In [1]: import numpy as np

In [2]: np.set_printoptions(precision=2, suppress=True, linewidth=100)

In [3]: A = np.load("arr.npy")

In [4]: print(A)
[[0 1 1]
 [1 0 1]
 [1 1 0]]

In [5]: ev, evecs = np.linalg.eigh(A)

In [6]: x = np.array([3, -3, 1])

In [7]: print(np.linalg.eigvalsh(A[1:, 1:]))
[-1.  1.]

In [8]: print(round(x @ A @ x / (x @ x), 2), round(ev[0], 2), np.round(ev[-1], 2))
-0.95 -1.0 2.0

In [9]: print(np.abs(A).sum(axis=1).max(), round(float(np.abs(ev).max()), 2))
2 2.0

In [10]: M = np.loadtxt("m.csv", delimiter=",")

In [11]: print(M)
[[0. 1. 0. 1. 0. 0. 0. 0. 0.]
 [1. 0. 0. 1. 0. 0. 0. 0. 0.]
 [0. 0. 0. 0. 1. 1. 1. 1. 1.]
 [1. 1. 0. 0. 0. 0. 0. 0. 0.]
 [0. 0. 1. 0. 0. 1. 1. 1. 0.]
 [0. 0. 1. 0. 1. 0. 1. 1. 1.]
 [0. 0. 1. 0. 1. 1. 0. 1. 1.]
 [0. 0. 1. 0. 1. 1. 1. 0. 0.]
 [0. 0. 1. 0. 0. 1. 1. 0. 0.]]

In [12]: M2 = M / np.linalg.norm(M, axis=1, keepdims=True)

In [13]: gram = M2 @ M2.T

In [14]: print(gram)
[[1.   0.5  0.   0.5  0.   0.   0.   0.   0.  ]
 [0.5  1.   0.   0.5  0.   0.   0.   0.   0.  ]
 [0.   0.   1.   0.   0.67 0.8  0.8  0.67 0.52]
 [0.5  0.5  0.   1.   0.   0.   0.   0.   0.  ]
 [0.   0.   0.67 0.   1.   0.67 0.67 0.75 0.87]
 [0.   0.   0.8  0.   0.67 1.   0.8  0.67 0.52]
 [0.   0.   0.8  0.   0.67 0.8  1.   0.67 0.52]
 [0.   0.   0.67 0.   0.75 0.67 0.67 1.   0.87]
 [0.   0.   0.52 0.   0.87 0.52 0.52 0.87 1.  ]]

In [15]: print(np.argwhere(np.triu(np.abs(gram) > 0.95, 1)))
[]

In [16]: print(gram[0])
[1.  0.5 0.  0.5 0.  0.  0.  0.  0. ]

In [17]: print((np.abs(gram) > 0.9).astype(int))
[[1 0 0 0 0 0 0 0 0]
 [0 1 0 0 0 0 0 0 0]
 [0 0 1 0 0 0 0 0 0]
 [0 0 0 1 0 0 0 0 0]
 [0 0 0 0 1 0 0 0 0]
 [0 0 0 0 0 1 0 0 0]
 [0 0 0 0 0 0 1 0 0]
 [0 0 0 0 0 0 0 1 0]
 [0 0 0 0 0 0 0 0 1]]

In [18]: Q, Rm = np.linalg.qr(M)

In [19]: print(np.round(Q.T @ Q, 2) + 0)
[[1. 0. 0. 0. 0. 0. 0. 0. 0.]
 [0. 1. 0. 0. 0. 0. 0. 0. 0.]
 [0. 0. 1. 0. 0. 0. 0. 0. 0.]
 [0. 0. 0. 1. 0. 0. 0. 0. 0.]
 [0. 0. 0. 0. 1. 0. 0. 0. 0.]
 [0. 0. 0. 0. 0. 1. 0. 0. 0.]
 [0. 0. 0. 0. 0. 0. 1. 0. 0.]
 [0. 0. 0. 0. 0. 0. 0. 1. 0.]
 [0. 0. 0. 0. 0. 0. 0. 0. 1.]]

In [20]: print(np.abs(np.diag(Rm)))
[1.41 1.22 2.24 1.15 1.48 1.28 1.18 1.22 0.49]

In [21]: print(np.allclose(Rm.T @ Rm, M.T @ M))
True

In [22]: arr = np.loadtxt("test4.csv", delimiter=",")

In [23]: print(arr)
[[  6.22   5.81  -0.12   6.96  11.73   2.12  10.99   3.64   8.22   7.98   7.97]
 [ -3.32  -3.4    0.75  -4.62  -8.32  -0.84  -5.55  -2.09  -6.08  -6.4   -6.17]
 [  2.68  -3.19  -2.51  -4.36  -7.12  -1.8   -0.9   -1.39  -6.72  -6.42  -6.65]
 [  6.4    4.58  -2.05   7.47  11.59  -1.23   7.13   0.96   7.52   7.6    6.74]
 [ -2.46  -8.17  -4.27  -7.81 -13.27  -7.19 -15.21  -7.95 -11.69 -10.04 -12.29]
 [  2.7   -0.64  -1.65  -0.78  -1.94  -1.88  -0.18  -1.35  -2.6   -1.76  -3.06]
 [  3.12   7.5    2.17   8.22  12.91   4.12  11.4    4.81  11.07  10.27  10.93]]

In [24]: th = np.radians(120)

In [25]: Rm = np.eye(11)

In [26]: Rm[2, 2] = Rm[6, 6] = np.cos(th)

In [27]: Rm[2, 6], Rm[6, 2] = -np.sin(th), np.sin(th)

In [28]: print(Rm)
[[ 1.    0.    0.    0.    0.    0.    0.    0.    0.    0.    0.  ]
 [ 0.    1.    0.    0.    0.    0.    0.    0.    0.    0.    0.  ]
 [ 0.    0.   -0.5   0.    0.    0.   -0.87  0.    0.    0.    0.  ]
 [ 0.    0.    0.    1.    0.    0.    0.    0.    0.    0.    0.  ]
 [ 0.    0.    0.    0.    1.    0.    0.    0.    0.    0.    0.  ]
 [ 0.    0.    0.    0.    0.    1.    0.    0.    0.    0.    0.  ]
 [ 0.    0.    0.87  0.    0.    0.   -0.5   0.    0.    0.    0.  ]
 [ 0.    0.    0.    0.    0.    0.    0.    1.    0.    0.    0.  ]
 [ 0.    0.    0.    0.    0.    0.    0.    0.    1.    0.    0.  ]
 [ 0.    0.    0.    0.    0.    0.    0.    0.    0.    1.    0.  ]
 [ 0.    0.    0.    0.    0.    0.    0.    0.    0.    0.    1.  ]]

In [29]: M2 = arr @ Rm.T

In [30]: print(round(float(np.linalg.det(Rm)), 2), np.trace(Rm))
1.0 8.0

In [31]: print(np.allclose(arr @ arr.T, M2 @ M2.T))
True

In [32]: M2 = arr / np.sqrt((arr ** 2).mean(axis=1, keepdims=True))

In [33]: print(np.linalg.matrix_rank(arr - arr.mean(axis=1, keepdims=True)))
7

In [34]: print(M2[0])
[ 0.85  0.79 -0.02  0.95  1.6   0.29  1.5   0.5   1.12  1.09  1.09]

In [35]: print(np.linalg.matrix_rank(M2) == np.linalg.matrix_rank(arr))
True

In [36]: x = np.array([3, 4, -1, -4, 5, -5, 3, 3, 3, -5, -4])

In [37]: print(np.linalg.norm(arr @ x) <= np.linalg.norm(arr, 2) * np.linalg.norm(x) + 1e-9)
True

In [38]: print((arr @ x).argmax())
0

In [39]: print(arr @ np.ones(11))
[  71.52  -46.04  -38.38   56.71 -100.35  -13.14   86.52]

In [40]: print(arr @ (2 * x))
[118.   -55.42  40.6  111.32 -80.28  37.32  70.06]

In [41]: J = np.load("layer17.npy")

In [42]: print(J)
[[-2 -1  0]
 [ 1  2  3]
 [ 4  5  6]
 [ 7  8  9]
 [10 11 12]
 [13 14 15]
 [16 17 18]
 [19 20 21]
 [22 23 24]
 [25 26 27]
 [28 29 30]]

In [43]: # null space of dimension 1

In [44]: Xc = J - J.mean(axis=0)

In [45]: evecs = np.linalg.svd(Xc)[2][:2]

In [46]: M2 = Xc - Xc @ evecs.T @ evecs

In [47]: print(np.round((Xc @ evecs.T).std(axis=0), 2) + 0)
[16.43  0.  ]

In [48]: print(np.linalg.norm(M2, axis=1).round(6).argmax())
0

In [49]: print(np.round(M2.std(axis=0), 2) + 0)
[0. 0. 0.]

In [50]: print(round(float(np.linalg.norm(M2) / np.linalg.norm(Xc)), 2))
0.0

In [51]: print(round(float(np.linalg.norm(J, 2) / np.linalg.norm(J)), 2))
1.0

In [52]: print(np.linalg.cond(J) > 100)
True

In [53]: data = np.load("block14.npy")

In [54]: print(data)
[[ 3.   -3.41  0.   -0.41 -3.81 -3.41  0.19 -3.81  0.  ]
 [ 3.   -4.19  0.   -1.19 -5.37 -4.19 -1.37 -5.37  0.  ]
 [ 3.   -3.6   0.   -0.6  -4.19 -3.6  -0.19 -4.19  0.  ]
 [ 3.   -2.89  0.    0.11 -2.78 -2.89  1.22 -2.78  0.  ]
 [ 3.   -0.79  0.    2.21  1.42 -0.79  5.42  1.42  0.  ]
 [ 3.   -3.27  0.   -0.27 -3.53 -3.27  0.47 -3.53  0.  ]
 [ 3.   -2.64  0.    0.36 -2.28 -2.64  1.72 -2.28  0.  ]
 [ 3.   -4.34  0.   -1.34 -5.69 -4.34 -1.69 -5.69  0.  ]
 [ 3.   -4.51  0.   -1.51 -6.02 -4.51 -2.02 -6.02  0.  ]
 [ 3.   -1.14  0.    1.86  0.71 -1.14  4.71  0.71  0.  ]]

In [55]: # columns 1 and 5 are equal

In [56]: print(np.unique(data.round(6), axis=0).shape)
(10, 9)

In [57]: print(np.linalg.lstsq(data[:-1].T, data[-1])[2])
3

In [58]: W = np.array([[2, -2, -2, -1],
    ...:     [2, -1, 0, 2],
    ...:     [-2, -1, -1, 0],
    ...:     [-1, -1, 0, -1],
    ...:     [1, 1, 1, -1],
    ...:     [0, -2, 0, 2],
    ...:     [-2, 1, -1, -2],
    ...:     [0, -1, 2, 1],
    ...:     [2, 1, -1, 2]])

In [59]: coef = np.array([2, 0, 0, 1])

In [60]: act = np.maximum(data @ W + coef, 0)

In [61]: print(act)
[[0.   4.83 0.   0.  ]
 [0.   6.39 0.   0.  ]
 [0.   5.21 0.   0.  ]
 [0.   3.78 0.   0.  ]
 [0.   0.   0.   0.  ]
 [0.   4.55 0.   0.  ]
 [0.   3.28 0.   0.  ]
 [0.   6.67 0.   0.  ]
 [0.   7.02 0.   0.  ]
 [0.   0.27 0.   0.  ]]

In [62]: print((act > 0).astype(int))
[[0 1 0 0]
 [0 1 0 0]
 [0 1 0 0]
 [0 1 0 0]
 [0 0 0 0]
 [0 1 0 0]
 [0 1 0 0]
 [0 1 0 0]
 [0 1 0 0]
 [0 1 0 0]]

In [63]: print((act > 0).mean(axis=0))
[0.  0.9 0.  0. ]

In [64]: C = np.array([[2, -3], [2, 0], [0, -2], [0, 3]])

In [65]: print(act @ C)
[[ 9.66  0.  ]
 [12.78  0.  ]
 [10.42  0.  ]
 [ 7.56  0.  ]
 [ 0.    0.  ]
 [ 9.1   0.  ]
 [ 6.56  0.  ]
 [13.34  0.  ]
 [14.04  0.  ]
 [ 0.54  0.  ]]
